% python3 -q
>>> import numpy as np
>>> np.set_printoptions(suppress=True, linewidth=100)
>>> A = np.load("sample13.npy")
>>> A
array([[ 3, -2,  3,  2],
       [ 6, -2,  3, -2],
       [ 2,  1,  3,  0],
       [-3, -3,  4,  0],
       [-1,  1,  7, -3],
       [ 2,  5,  6, -6],
       [ 4,  3,  2, -1],
       [ 1,  8,  6,  2],
       [-3, 12,  4,  5],
       [ 0, 14,  7,  0],
       [-1, 19, 10, -3],
       [ 1, 23,  8,  0],
       [ 2, 25, 10, -3],
       [ 3, 24, 14, -6],
       [ 6, 26, 12, -9],
       [ 6, 25, 12, -4],
       [10, 21, 11, -9],
       [10, 19, 15, -5],
       [13, 19, 10,  0],
       [18, 24,  9, -2],
       [18, 27,  4,  3],
       [21, 24,  4,  0],
       [21, 29,  9, -3],
       [23, 31,  8, -4],
       [18, 32,  3, -4],
       [21, 34,  4,  1]])
>>> cen = A - A.mean(axis=0)
>>> Uu, s, VT = np.linalg.svd(cen, full_matrices=False)
>>> np.round(cen.mean(axis=0), 2) + 0
array([0., 0., 0., 0.])
>>> (np.sign(Uu[:, 0]) == np.sign(Uu[0, 0])).astype(int)
array([1, 1, 1, 1, 1, 1, 1, 1, 1, 1, 1, 0, 0, 0, 0, 0, 0, 0, 0, 0, 0, 0, 0, 0, 0, 0])
>>> np.abs(Uu[:, 0]).argmax()
np.int64(3)
>>> np.round(s ** 2 / (s ** 2).sum(), 2)
array([0.77, 0.15, 0.06, 0.02])
>>> np.abs(VT[0]).argmax()
np.int64(1)
>>> def softmax(z):
...     e = np.exp(z - z.max(axis=-1, keepdims=True))
...     return e / e.sum(axis=-1, keepdims=True)
... 
>>> np.round(softmax(A[2] + 3), 2)
array([0.24, 0.09, 0.64, 0.03])
>>> np.round(softmax(A).sum(axis=1), 2)
array([1., 1., 1., 1., 1., 1., 1., 1., 1., 1., 1., 1., 1., 1., 1., 1., 1., 1., 1., 1., 1., 1., 1.,
       1., 1., 1.])
>>> att = A @ A.T / np.sqrt(4)
>>> np.round(softmax(att)[2] @ A, 2)
array([22.63, 30.63,  8.18, -3.81])
>>> softmax(att).round(6).argmax(axis=1)
array([18, 23, 23,  3, 13, 23, 23, 25, 25, 25, 25, 25, 25, 23, 23, 23, 23, 23, 23, 23, 25, 25, 23,
       23, 25, 25])
